% python3 -q
>>> import numpy as np
>>> from numpy import linalg as LA
>>> np.set_printoptions(precision=2, suppress=True, linewidth=160, legacy="1.25")
>>> rd = lambda a: np.round(a, 2) + 0
>>> K = np.load("a.npy")
>>> K
array([[ 5,  2,  1],
       [ 8,  4,  5],
       [11,  8,  6],
       [15,  9,  9],
       [18, 10, 11],
       [22, 15, 13],
       [26, 20, 17],
       [30, 25, 20],
       [30, 25, 20],
       [33, 26, 24],
       [33, 31, 28],
       [35, 33, 32],
       [37, 38, 37],
       [37, 39, 39],
       [42, 44, 40],
       [44, 47, 42]])
>>> W2 = K[[2, 9]].astype(float)
>>> for _ in range(7):
...     lab = LA.norm(K[:, None] - W2, axis=-1).argmin(axis=1)
...     W2 = np.array([K[lab == j].mean(axis=0) for j in range(2)])
... 
>>> lab
array([0, 0, 0, 0, 0, 0, 0, 1, 1, 1, 1, 1, 1, 1, 1, 1])
>>> rd(W2)
array([[15.  ,  9.71,  8.86],
       [35.67, 34.22, 31.33]])
>>> rd(W2[1] - W2[0])
array([20.67, 24.51, 22.48])
>>> np.abs(W2[1] - W2[0]).argmax()
1
>>> Q, vecs = LA.qr(K[:, :1])[0], LA.qr(K[:, 1:])[0]
>>> s = LA.svd(Q.T @ vecs, compute_uv=False)
>>> (s > 0.9).sum()
1
>>> rd(LA.norm(Q @ Q.T - vecs @ vecs.T, 2))
1.0
>>> rd(s)
array([0.99])
>>> theta = np.radians(120)
>>> R = np.eye(3)
>>> R[0, 0] = R[1, 1] = np.cos(theta)
>>> R[0, 1], R[1, 0] = -np.sin(theta), np.sin(theta)
>>> rd(R)
array([[-0.5 , -0.87,  0.  ],
       [ 0.87, -0.5 ,  0.  ],
       [ 0.  ,  0.  ,  1.  ]])
>>> B = K @ R.T
>>> rd(np.abs(B - K).max(axis=0))
array([106.7 ,  32.39,   0.  ])
>>> B = np.array([[9, 5, 1, 3, 3, 2],
...     [0, 0, 5, 8, 9, 1],
...     [0, 8, 6, 8, 1, 6],
...     [8, 1, 4, 8, 0, 0]])
>>> M = np.block([[np.zeros((4, 4)), B], [B.T, np.zeros((6, 6))]])
>>> M
array([[0., 0., 0., 0., 9., 5., 1., 3., 3., 2.],
       [0., 0., 0., 0., 0., 0., 5., 8., 9., 1.],
       [0., 0., 0., 0., 0., 8., 6., 8., 1., 6.],
       [0., 0., 0., 0., 8., 1., 4., 8., 0., 0.],
       [9., 0., 0., 8., 0., 0., 0., 0., 0., 0.],
       [5., 0., 8., 1., 0., 0., 0., 0., 0., 0.],
       [1., 5., 6., 4., 0., 0., 0., 0., 0., 0.],
       [3., 8., 8., 8., 0., 0., 0., 0., 0., 0.],
       [3., 9., 1., 0., 0., 0., 0., 0., 0., 0.],
       [2., 1., 6., 0., 0., 0., 0., 0., 0., 0.]])
>>> U, s, Vh = LA.svd(M)
>>> vecs = Vh[:(s > 1e-8).sum()]
>>> rng = np.random.default_rng(8325)
>>> vec = M[4] + -3 * M[0] + rng.integers(2) * np.eye(10)[1]
>>> vec
array([  9.,   0.,   0.,   8., -27., -15.,  -3.,  -9.,  -9.,  -6.])
>>> np.allclose(vecs.T @ vecs @ vec, vec)
True
>>> U, s, Vh = LA.svd(K)
>>> np.argmax(s[:-1] / (s[1:] + 1e-6)) + 1
1
>>> rd(s)
array([188.28,  14.99,   4.59])
>>> B = U[:, :1] @ np.diag(s[:1]) @ Vh[:1]
>>> rd(np.abs(K - B).max())
4.05
>>> LA.matrix_rank(B)
1
>>> np.allclose(M[:-1].T @ LA.lstsq(M[:-1].T, M[-1])[0], M[-1])
True
>>> rd(np.trace(LA.pinv(M) @ M))
8.0
>>> np.abs(np.diag(LA.qr(M)[1])) > 1e-9
array([ True,  True,  True,  True,  True,  True,  True,  True, False, False])
>>> J = np.eye(11, dtype=int)[rng.permutation(11)] * np.array([-3, 0, 2, -2, 1, 3, -1, 0, -2, 1, 0])
>>> J
array([[ 0,  0,  0,  0,  1,  0,  0,  0,  0,  0,  0],
       [ 0,  0,  0,  0,  0,  0,  0,  0,  0,  0,  0],
       [ 0,  0,  0,  0,  0,  0,  0,  0,  0,  1,  0],
       [-3,  0,  0,  0,  0,  0,  0,  0,  0,  0,  0],
       [ 0,  0,  0,  0,  0,  0,  0,  0, -2,  0,  0],
       [ 0,  0,  2,  0,  0,  0,  0,  0,  0,  0,  0],
       [ 0,  0,  0, -2,  0,  0,  0,  0,  0,  0,  0],
       [ 0,  0,  0,  0,  0,  0, -1,  0,  0,  0,  0],
       [ 0,  0,  0,  0,  0,  3,  0,  0,  0,  0,  0],
       [ 0,  0,  0,  0,  0,  0,  0,  0,  0,  0,  0],
       [ 0,  0,  0,  0,  0,  0,  0,  0,  0,  0,  0]])
>>> np.argsort(-LA.norm(J, axis=0).round(6), kind="stable")[:3]
array([0, 5, 2])
>>> LA.cond(J) > 100
True
>>> [round(float(x), 2) for x in LA.svd(J, compute_uv=False)[:3]]
[3.0, 3.0, 2.0]
>>> B = M / np.sqrt((M ** 2).mean(axis=1, keepdims=True))
>>> LA.matrix_rank(B) == LA.matrix_rank(M)
True
>>> rd(LA.norm(B, axis=1))
array([3.16, 3.16, 3.16, 3.16, 3.16, 3.16, 3.16, 3.16, 3.16, 3.16])
>>> rd(B[2])
array([0.  , 0.  , 0.  , 0.  , 0.  , 1.78, 1.34, 1.78, 0.22, 1.34])
>>> E = np.array([[-0.3, -1.0, 0.0, 0.2, -1.0, 0.0],
...     [0.5, 0.5, -0.1, 0.8, 2.0, 1.8],
...     [-0.6, -0.3, -2.1, -0.1, -0.1, -0.2],
...     [-0.5, -0.2, -1.2, 0.7, -0.3, 1.4],
...     [-0.4, 0.2, -0.7, 2.3, -0.3, -0.7],
...     [0.9, -2.1, -0.4, 0.0, -0.7, -0.4],
...     [-0.8, -0.9, 0.3, 0.3, -0.4, 1.5],
...     [-0.2, 0.3, -1.2, -0.5, 0.5, 2.3],
...     [0.9, 0.2, -1.3, -2.2, -1.3, 0.8],
...     [-0.5, -0.1, 0.9, -0.5, -2.2, -0.1]])
>>> E[:, 1] *= 20
>>> E
array([[ -0.3, -20. ,   0. ,   0.2,  -1. ,   0. ],
       [  0.5,  10. ,  -0.1,   0.8,   2. ,   1.8],
       [ -0.6,  -6. ,  -2.1,  -0.1,  -0.1,  -0.2],
       [ -0.5,  -4. ,  -1.2,   0.7,  -0.3,   1.4],
       [ -0.4,   4. ,  -0.7,   2.3,  -0.3,  -0.7],
       [  0.9, -42. ,  -0.4,   0. ,  -0.7,  -0.4],
       [ -0.8, -18. ,   0.3,   0.3,  -0.4,   1.5],
       [ -0.2,   6. ,  -1.2,  -0.5,   0.5,   2.3],
       [  0.9,   4. ,  -1.3,  -2.2,  -1.3,   0.8],
       [ -0.5,  -2. ,   0.9,  -0.5,  -2.2,  -0.1]])
>>> B = np.c_[E[:, :5] @ np.array([[2, -2, 0, 1, 0],
...     [2, -1, -2, 2, 2],
...     [-1, -1, 1, 1, -1],
...     [-1, 1, 1, 0, -2],
...     [1, -2, -2, 0, -2]]), np.array([1, -1, 3, 3, 0, 2, -1, 0, 1, 1])]
>>> rd(B)
array([[-41.8,  22.8,  42.2, -40.3, -38.4,   1. ],
       [ 22.3, -14.1, -23.3,  20.4,  14.5,  -1. ],
       [-11.1,   9.4,  10. , -14.7,  -9.5,   3. ],
       [ -8.8,   7.5,   8.1,  -9.7,  -7.6,   3. ],
       [  5.3,   0.4,  -5.8,   6.9,   4.7,   0. ],
       [-82.5,  42. ,  85. , -83.5, -82.2,   2. ],
       [-38.6,  20.4,  37.4, -36.5, -36.1,  -1. ],
       [ 13.8,  -5.9, -14.7,  10.6,  13.2,   0. ],
       [ 12. ,  -4.1,  -8.9,   7.6,  16.3,   1. ],
       [ -7.6,   6. ,   8.8,  -3.6,   0.5,   1. ]])
>>> LA.matrix_rank(np.c_[E, B])
7
>>> rd(LA.lstsq(E, B[:, 0])[0])
array([ 2.,  2., -1., -1.,  1.,  0.])
>>> U, s, Vh = LA.svd(E)
>>> np.argmax(s[:-1] / (s[1:] + 1e-6)) + 1
1
>>> B = U[:, :1] @ np.diag(s[:1]) @ Vh[:1]
>>> LA.matrix_rank(B)
1
>>> vec = np.array([-2, 0, 0, 3, 0, 1])
>>> rhs = E @ vec
>>> rd(rhs)
array([ 1.2,  3.2,  0.7,  4.5,  7. , -2.2,  4. ,  1.2, -7.6, -0.6])
>>> rd(LA.pinv(E) @ E)
array([[1., 0., 0., 0., 0., 0.],
       [0., 1., 0., 0., 0., 0.],
       [0., 0., 1., 0., 0., 0.],
       [0., 0., 0., 1., 0., 0.],
       [0., 0., 0., 0., 1., 0.],
       [0., 0., 0., 0., 0., 1.]])
>>> rd(LA.lstsq(E, rhs)[0])
array([-2.,  0.,  0.,  3.,  0.,  1.])
>>> rd(LA.solve(E.T @ E, E.T @ rhs))
array([-2.,  0.,  0.,  3.,  0.,  1.])
>>> rhs = rhs + 0.3 * rng.normal(size=10)
>>> rd(rhs)
array([ 1.46,  3.2 ,  0.82,  4.54,  6.58, -2.48,  3.79,  1.18, -7.31, -0.6 ])
>>> coef, *_ = LA.lstsq(E, rhs)
>>> rd(E.T @ (rhs - E @ coef))
array([0., 0., 0., 0., 0., 0.])
>>> coef.round()
array([-2.,  0., -0.,  3.,  0.,  1.])
>>> rd(LA.norm(rhs - E @ coef))
0.45
>>> [round(float(x), 2) for x in LA.svd(E, compute_uv=False)[:3]]
[52.1, 4.22, 3.95]
>>> rd(np.abs(LA.svd(E)[2][-1]))
array([0.82, 0.01, 0.02, 0.4 , 0.38, 0.19])
>>> W0 = np.load("case13.npy")
>>> W0
array([[-2,  1,  3,  1,  0, -1,  3,  1, -2],
       [ 2, -1, -3, -2, -2,  3, -2,  3,  2],
       [ 1, -2,  3, -3, -1, -2,  2, -2, -2],
       [-3, -3,  2,  2,  1, -3,  3,  3,  2],
       [ 2,  3,  1, -1, -1,  1,  2,  0, -1],
       [ 1,  3,  1,  1,  3, -1,  0, -1,  0],
       [ 2, -3, -1, -1, -2, -2,  3,  3, -3],
       [-1,  3,  3, -2,  1,  1, -2,  3, -2],
       [ 3,  0,  0,  1,  2,  3, -1,  2, -1]])
>>> B = W0[0, 0] * W0[1:] - np.outer(W0[1:, 0], W0[0])
>>> B
array([[  0,   0,   0,   2,   4,  -4,  -2,  -8,   0],
       [  0,   3,  -9,   5,   2,   5,  -7,   3,   6],
       [  0,   9,   5,  -1,  -2,   3,   3,  -3, -10],
       [  0,  -8,  -8,   0,   2,   0, -10,  -2,   6],
       [  0,  -7,  -5,  -3,  -6,   3,  -3,   1,   2],
       [  0,   4,  -4,   0,   4,   6, -12,  -8,  10],
       [  0,  -5,  -3,   5,  -2,  -3,   7,  -5,   2],
       [  0,  -3,  -9,  -5,  -4,  -3,  -7,  -7,   8]])
>>> W0[:, 0] / W0[0, 0]
array([ 1. , -1. , -0.5,  1.5, -1. , -0.5, -1. ,  0.5, -1.5])
>>> LA.matrix_rank(B), LA.matrix_rank(W0)
(8, 9)
>>> Q, R = LA.qr(W0)
>>> rd(Q @ R)
array([[-2.,  1.,  3.,  1.,  0., -1.,  3.,  1., -2.],
       [ 2., -1., -3., -2., -2.,  3., -2.,  3.,  2.],
       [ 1., -2.,  3., -3., -1., -2.,  2., -2., -2.],
       [-3., -3.,  2.,  2.,  1., -3.,  3.,  3.,  2.],
       [ 2.,  3.,  1., -1., -1.,  1.,  2.,  0., -1.],
       [ 1.,  3.,  1.,  1.,  3., -1.,  0., -1.,  0.],
       [ 2., -3., -1., -1., -2., -2.,  3.,  3., -3.],
       [-1.,  3.,  3., -2.,  1.,  1., -2.,  3., -2.],
       [ 3.,  0.,  0.,  1.,  2.,  3., -1.,  2., -1.]])
>>> rd(np.abs(np.diag(R)))
array([6.08, 7.12, 5.63, 4.44, 2.91, 3.98, 1.09, 4.38, 1.32])
>>> np.allclose(R.T @ R, W0.T @ W0)
True
>>> np.trace(Q @ Q.T)
9.0
>>> Q.shape, R.shape
((9, 9), (9, 9))
>>> def softmax(z):
...     e = np.exp(z - z.max(axis=-1, keepdims=True))
...     return e / e.sum(axis=-1, keepdims=True)
... 
>>> rd(softmax(W0[3]))
array([0.  , 0.  , 0.11, 0.11, 0.04, 0.  , 0.31, 0.31, 0.11])
>>> rd(softmax(W0).sum(axis=1))
array([1., 1., 1., 1., 1., 1., 1., 1., 1.])
>>> S = W0 @ W0.T / np.sqrt(9)
>>> softmax(S).round(6).argmax(axis=1)
array([0, 1, 2, 3, 4, 5, 6, 7, 8])
>>> rd(softmax(S))
array([[0.93, 0.  , 0.  , 0.06, 0.  , 0.  , 0.  , 0.  , 0.  ],
       [0.  , 1.  , 0.  , 0.  , 0.  , 0.  , 0.  , 0.  , 0.  ],
       [0.  , 0.  , 1.  , 0.  , 0.  , 0.  , 0.  , 0.  , 0.  ],
       [0.  , 0.  , 0.  , 1.  , 0.  , 0.  , 0.  , 0.  , 0.  ],
       [0.01, 0.  , 0.01, 0.  , 0.95, 0.01, 0.  , 0.02, 0.  ],
       [0.  , 0.  , 0.  , 0.  , 0.  , 0.98, 0.  , 0.01, 0.  ],
       [0.  , 0.  , 0.  , 0.  , 0.  , 0.  , 1.  , 0.  , 0.  ],
       [0.  , 0.  , 0.  , 0.  , 0.  , 0.  , 0.  , 1.  , 0.  ],
       [0.  , 0.01, 0.  , 0.  , 0.  , 0.  , 0.  , 0.  , 0.99]])
>>> rd(softmax(S)[3] @ W0)
array([-3., -3.,  2.,  2.,  1., -3.,  3.,  3.,  2.])
>>> arr = np.load("run12.npy")
>>> arr
array([[ 0. , -1.1,  0.8,  1.4, -1.7,  0.6, -0.8,  1.8,  1.4,  0.2,  0.9, -1.6, -0.5],
       [-1.3, -0.4, -0.7,  0.9, -0.9,  0.9, -0.6,  0.9,  0.7,  0. , -0.2,  1.9,  0.2],
       [-2.8,  1.4,  0.5,  0.7,  0.8,  0.9, -2.3, -0.1, -1.1, -0.7, -0.5,  0.5, -1. ],
       [ 0.7,  0.9,  0. ,  0. , -0.6,  0.3, -1. , -1.8, -0.3,  1.1,  0.8, -1.4, -0.5],
       [-1.2, -0.6,  0.8,  0.5,  0.8,  1.2, -0.2,  1.6, -0.6, -0.1,  1.5,  1. , -0.4]])
>>> U, s, Vh = LA.svd(arr, full_matrices=False)
>>> (s > 1e-8).sum()
5
>>> rd(np.cumsum(s ** 2) / np.sum(s ** 2))
array([0.39, 0.67, 0.87, 0.95, 1.  ])
>>> rd(U.T @ U)
array([[1., 0., 0., 0., 0.],
       [0., 1., 0., 0., 0.],
       [0., 0., 1., 0., 0.],
       [0., 0., 0., 1., 0.],
       [0., 0., 0., 0., 1.]])
>>> rd(U.T @ arr @ Vh.T)
array([[5.2 , 0.  , 0.  , 0.  , 0.  ],
       [0.  , 4.36, 0.  , 0.  , 0.  ],
       [0.  , 0.  , 3.67, 0.  , 0.  ],
       [0.  , 0.  , 0.  , 2.41, 0.  ],
       [0.  , 0.  , 0.  , 0.  , 1.77]])
>>> data = np.array([[4, 4, -7, 8, 0],
...     [7, -2, -6, -6, -3],
...     [-6, 4, 5, -3, 5],
...     [9, 1, -1, 0, 3],
...     [1, 0, -7, -9, 4]])
>>> data
array([[ 4,  4, -7,  8,  0],
       [ 7, -2, -6, -6, -3],
       [-6,  4,  5, -3,  5],
       [ 9,  1, -1,  0,  3],
       [ 1,  0, -7, -9,  4]])
>>> B = LA.inv(data)
>>> rd(data @ B)
array([[1., 0., 0., 0., 0.],
       [0., 1., 0., 0., 0.],
       [0., 0., 1., 0., 0.],
       [0., 0., 0., 1., 0.],
       [0., 0., 0., 0., 1.]])
>>> rd(LA.det(data) * LA.det(B))
1.0
>>> rd(LA.slogdet(data)[0])
-1.0
>>> (np.abs(B) > 1e-9).astype(int)
array([[1, 1, 1, 1, 1],
       [1, 1, 1, 1, 1],
       [1, 1, 1, 1, 1],
       [1, 1, 1, 1, 1],
       [1, 1, 1, 1, 1]])
>>> rd(LA.cond(data))
8.09
>>> r0 = np.array([9, 2, 0, 6, 4])
>>> B = data + np.outer(r0, np.eye(5)[2])
>>> LA.matrix_rank(B - data)
1
>>> LA.matrix_rank(LA.inv(B) - LA.inv(data), tol=1e-8)
1
>>> B
array([[ 4.,  4.,  2.,  8.,  0.],
       [ 7., -2., -4., -6., -3.],
       [-6.,  4.,  5., -3.,  5.],
       [ 9.,  1.,  5.,  0.,  3.],
       [ 1.,  0., -3., -9.,  4.]])
